$ python3 -q
>>> import numpy as np
>>> np.set_printoptions(suppress=True, linewidth=120)
>>> M2 = np.array([[-4, -1], [3, 0]])
>>> mat = np.triu(M2)
>>> print(mat)
[[-4 -1]
 [ 0  0]]
>>> rng = np.random.default_rng(5332)
>>> labels = rng.permutation(2)
>>> print(labels)
[1 0]
>>> M2 = mat[labels][:, labels]
>>> print(np.trace(M2))
-4
>>> print(np.round(np.sort(np.abs(np.linalg.eigvals(M2))), 3))
[0. 4.]
>>> K = np.array([[9, 10, 8, 10], [6, 7, 5, 7]])
>>> print(np.linalg.matrix_rank(K))
2
>>> print(round(float(np.linalg.norm(K)), 3))
22.45
>>> print(np.unravel_index(np.abs(K).argmax(), K.shape))
(np.int64(0), np.int64(1))
>>> print(K.shape)
(2, 4)
>>> print(K.sum(axis=1))
[37 25]
>>> U, sv, Vt = np.linalg.svd(K)
>>> print(sv.round(3))
[22.446  0.443]
>>> M2 = U[:, :1] @ np.diag(sv[:1]) @ Vt[:1]
>>> print(np.round(np.linalg.norm(K - M2) / np.linalg.norm(K), 3))
0.02
>>> print(np.linalg.matrix_rank(M2))
1
>>> print(np.round(np.abs(K - M2).max(), 3))
0.294
>>> print(np.round(np.linalg.norm(K - M2, 2), 3), np.round(sv[1], 3))
0.443 0.443
>>> M2 = K[0, 0] * K[1:] - np.outer(K[1:, 0], K[0])
>>> print(M2)
[[ 0  3 -3  3]]
>>> print(np.flatnonzero(~M2.round(6).any(axis=1)))
[]
>>> print(np.linalg.matrix_rank(M2), np.linalg.matrix_rank(K))
1 2
>>> print(np.round(np.linalg.norm(K, 2) / np.linalg.norm(K), 3))
1.0
>>> print(np.linalg.cond(K) > 100)
False
>>> print(np.argsort(-np.linalg.norm(K, axis=0).round(6), kind="stable")[:3])
[1 3 0]
>>> print([round(float(x), 3) for x in np.linalg.svd(K, compute_uv=False)[:3]])
[22.446, 0.443]
>>> print(np.linalg.matrix_rank(K, rtol=0.1))
1
>>> F = np.array([[-4.0, 1.0, 4.0, 7.0, 8.0],
...     [-4.0, -2.0, 7.0, 2.0, 9.0],
...     [0.0, 0.0, 2.0, 2.0, -3.0],
...     [0.0, 0.0, 1.0, 1.0, -1.0],
...     [0.0, 0.0, 2.0, 3.0, 2.0]])
>>> print(F)
[[-4.  1.  4.  7.  8.]
 [-4. -2.  7.  2.  9.]
 [ 0.  0.  2.  2. -3.]
 [ 0.  0.  1.  1. -1.]
 [ 0.  0.  2.  3.  2.]]
>>> M2 = F / np.linalg.norm(F, axis=1, keepdims=True)
>>> cov = M2 @ M2.T
>>> print(np.argwhere(np.triu(np.abs(cov) > 0.95, 1)))
[[2 3]]
>>> print(cov.round(3) + 0)
[[ 1.     0.854 -0.04   0.143  0.903]
 [ 0.854  1.    -0.176  0.     0.743]
 [-0.04  -0.176  1.     0.98   0.235]
 [ 0.143  0.     0.98   1.     0.42 ]
 [ 0.903  0.743  0.235  0.42   1.   ]]
>>> print(round(np.degrees(np.arccos(np.clip(cov[2, 1], -1, 1))), 3))
100.131
>>> print((np.abs(cov) > 0.9).astype(int))
[[1 0 0 0 1]
 [0 1 0 0 0]
 [0 0 1 1 0]
 [0 0 1 1 0]
 [1 0 0 0 1]]
>>> cov = K.T @ K
>>> print(np.trace(cov), (K ** 2).sum())
504 504
>>> print((K @ K.T).shape)
(2, 2)
>>> print(np.round(np.linalg.eigvalsh(cov)[::-1], 3) + 0)
[503.803   0.197   0.      0.   ]
>>> J = np.load("case4.npy")
>>> print(J)
[[  8.284   4.877   5.358]
 [  4.133   7.087   3.769]
 [ -2.899 -18.292  -2.979]
 [-12.343 -15.775  -5.195]
 [  5.189  33.842  10.964]
 [ -6.577   6.063  -2.778]
 [-24.348  17.277 -19.607]
 [ 10.297 -22.694   8.103]
 [  0.848  14.588   7.258]
 [  4.424  14.883   2.282]
 [ -2.902   4.191  -4.314]
 [ -8.872 -24.935  -6.646]
 [ -0.476  30.571  -7.057]
 [ -9.243 -14.725  -4.928]
 [  6.873   5.06    0.842]
 [ -3.486 -23.691  -4.886]
 [  3.084 -10.938   2.6  ]
 [ -2.889  25.505  -2.163]]
>>> vec = np.array([1, 3, -2])
>>> y = J @ vec
>>> print(np.round(np.linalg.solve(J.T @ J, J.T @ y), 3))
[ 1.  3. -2.]
>>> y = y + 0.3 * rng.normal(size=18)
>>> print(y.round(3))
[ 11.996  18.098 -51.442 -49.254  85.168  16.873  66.771 -74.369  29.977  43.873  18.299 -70.184 105.153 -43.31
  20.249 -64.51  -34.64   78.546]
>>> c, *_ = np.linalg.lstsq(J, y)
>>> print(c.round(3))
[ 0.977  2.999 -1.983]
>>> print(c.round())
[ 1.  3. -2.]
>>> print(np.round(np.linalg.norm(y - J @ c), 3))
1.229
>>> f, v = J[9], J[12]
>>> print(np.round(f @ v, 3))
436.778
>>> p = (f @ v) / (f @ f) * f
>>> print(round((v - p) @ f, 3))
0.0
>>> print(np.round(np.linalg.norm(f + v) ** 2 + np.linalg.norm(f - v) ** 2, 3))
2461.794
>>> Xs = (J - J.mean(axis=0)) / J.std(axis=0)
>>> print(np.round(Xs.std(axis=0), 3))
[1. 1. 1.]
>>> c = np.linalg.lstsq(np.delete(Xs, 1, axis=1), Xs[:, 1])[0]
>>> print(c.round(3))
[0.041 0.067]
>>> print(round(float(1 - np.var(Xs[:, 1] - np.delete(Xs, 1, axis=1) @ c)), 3))
0.011
>>> print(np.abs(c).argmax())
1
>>> E = np.loadtxt("arr.csv", delimiter=",")
>>> print(E)
[[ 2.493  2.369 -0.103]
 [-2.255  2.166  1.641]
 [ 3.222  0.395  2.9  ]]
>>> vec = np.array([3, -1, -8])
>>> y = E @ vec
>>> print(y.round(3))
[  5.934 -22.059 -13.929]
>>> print(np.round(np.linalg.solve(E, y + E[:, 2]), 3))
[ 3. -1. -7.]
>>> print(np.round(np.linalg.solve(E, 3 * y), 3))
[  9.  -3. -24.]
>>> print(np.round(np.linalg.solve(E, y), 3))
[ 3. -1. -8.]
>>> print(np.round(np.linalg.solve(E.T, E[0]), 3) + 0)
[1. 0. 0.]
>>> Q = E.astype(float).copy()
>>> for j in range(3):
...     Q[:, j] -= Q[:, :j] @ (Q[:, :j].T @ Q[:, j])
...     Q[:, j] /= np.linalg.norm(Q[:, j])
... 
>>> print(Q.round(3))
[[ 0.535  0.659 -0.529]
 [-0.484  0.752  0.447]
 [ 0.692  0.017  0.722]]
>>> print(np.round(Q.T @ Q, 3) + 0)
[[1. 0. 0.]
 [0. 1. 0.]
 [0. 0. 1.]]
>>> M = np.loadtxt("data.csv", delimiter=",")
>>> print(M)
[[-2. -1.  0.]
 [-3. -2.  1.]
 [ 0.  0.  0.]
 [ 0.  0.  0.]
 [ 0.  0.  0.]
 [ 0.  0.  0.]
 [-1.  2.  2.]
 [ 0.  0.  0.]
 [-2. -1.  0.]
 [ 0.  0.  0.]
 [ 0.  0.  0.]
 [-2. -1.  0.]
 [ 0.  0.  0.]
 [ 0.  0.  0.]
 [-3.  1.  2.]
 [-1.  2.  2.]
 [-1. -1.  1.]
 [-2. -1.  0.]
 [-3.  1.  2.]
 [-1. -1.  1.]
 [-2. -1.  0.]
 [-2.  1.  3.]
 [ 0.  0.  0.]
 [-2. -1.  0.]
 [-1. -1.  1.]
 [-1. -1.  1.]
 [ 0.  0.  0.]]
>>> labels = M[:, 2] > np.median(M[:, 2])
>>> f = M[labels].mean(axis=0) - M[~labels].mean(axis=0)
>>> print((((M - M.mean(axis=0)) @ f > 0) == labels).mean())
1.0
>>> print(f.round(3))
[-0.994  0.453  1.6  ]
>>> Q, _ = np.linalg.qr(np.array([[1.2, -0.4, -0.8, -1.3, -1.2, -1.0, -0.3],
...     [0.3, 0.3, 0.1, -1.1, -0.3, -1.6, 0.1],
...     [0.2, -0.8, 0.3, -0.8, 0.5, -0.1, 0.8],
...     [0.6, -0.2, 0.3, 0.4, 2.2, -0.1, -0.4],
...     [-0.8, -0.6, 0.8, -1.1, -1.3, -0.7, 0.9],
...     [1.2, -0.2, 0.7, -1.7, 0.0, -1.1, 0.5],
...     [-0.8, 2.0, 1.3, -0.9, 0.3, -0.4, 1.4]]))
>>> arr = -3 * Q
>>> print(arr.round(3))
[[ 1.669  0.176 -0.805 -1.67  -0.29   0.521 -1.546]
 [ 0.417  0.613  0.121 -1.136 -1.103 -2.133  1.174]
 [ 0.278 -1.014  1.061 -0.373 -1.896  1.495  0.895]
 [ 0.835  0.088  0.869  1.744 -1.199 -0.898 -1.502]
 [-1.113 -1.351  1.503 -1.219  0.484 -0.766 -1.171]
 [ 1.669  0.461  1.808 -0.004  1.486  0.182  0.701]
 [-1.113  2.349  0.964 -0.504 -0.477  0.72  -0.559]]
>>> print(np.round(np.linalg.norm(arr, axis=0), 3))
[3. 3. 3. 3. 3. 3. 3.]
>>> print(np.round(arr @ arr.T, 3) + 0)
[[9. 0. 0. 0. 0. 0. 0.]
 [0. 9. 0. 0. 0. 0. 0.]
 [0. 0. 9. 0. 0. 0. 0.]
 [0. 0. 0. 9. 0. 0. 0.]
 [0. 0. 0. 0. 9. 0. 0.]
 [0. 0. 0. 0. 0. 9. 0.]
 [0. 0. 0. 0. 0. 0. 9.]]
>>> M2 = np.linalg.inv(arr)
>>> print(np.round(np.linalg.inv(M2), 3))
[[ 1.669  0.176 -0.805 -1.67  -0.29   0.521 -1.546]
 [ 0.417  0.613  0.121 -1.136 -1.103 -2.133  1.174]
 [ 0.278 -1.014  1.061 -0.373 -1.896  1.495  0.895]
 [ 0.835  0.088  0.869  1.744 -1.199 -0.898 -1.502]
 [-1.113 -1.351  1.503 -1.219  0.484 -0.766 -1.171]
 [ 1.669  0.461  1.808 -0.004  1.486  0.182  0.701]
 [-1.113  2.349  0.964 -0.504 -0.477  0.72  -0.559]]
>>> print((np.abs(M2) > 1e-9).astype(int))
[[1 1 1 1 1 1 1]
 [1 1 1 1 1 1 1]
 [1 1 1 1 1 1 1]
 [1 1 1 1 1 1 1]
 [1 1 1 1 1 1 1]
 [1 1 1 1 1 1 1]
 [1 1 1 1 1 1 1]]
>>> feats = np.load("mat.npy")
>>> print(feats)
[[ 0.  0.  0.]
 [ 0.  0. -1.]
 [ 0. -1.  0.]]
>>> U, sv, Vt = np.linalg.svd(feats)
>>> V = Vt[:(sv > 1e-8).sum()]
>>> vec = feats[0] + 4 * feats[2] + rng.integers(2) * np.eye(3)[1]
>>> print(vec)
[ 0. -3.  0.]
>>> print(np.diag(V.T @ V))
[0. 1. 1.]
>>> print(V.T @ V)
[[0. 0. 0.]
 [0. 1. 0.]
 [0. 0. 1.]]
>>> print(np.allclose(V.T @ V @ vec, vec))
True
>>> labels = rng.permutation(3)
>>> print(labels)
[0 1 2]
>>> M2 = feats[labels][:, labels]
>>> print(np.round(np.sort(np.abs(np.linalg.eigvals(M2))), 3))
[0. 1. 1.]
>>> print(np.linalg.cond(feats) > 100)
True
>>> print(np.linalg.matrix_rank(feats, rtol=0.1))
2
>>> print(np.argsort(-np.linalg.norm(feats, axis=0).round(6), kind="stable")[:3])
[1 2 0]
>>> print([round(float(x), 3) for x in np.linalg.svd(feats, compute_uv=False)[:3]])
[1.0, 1.0, 0.0]
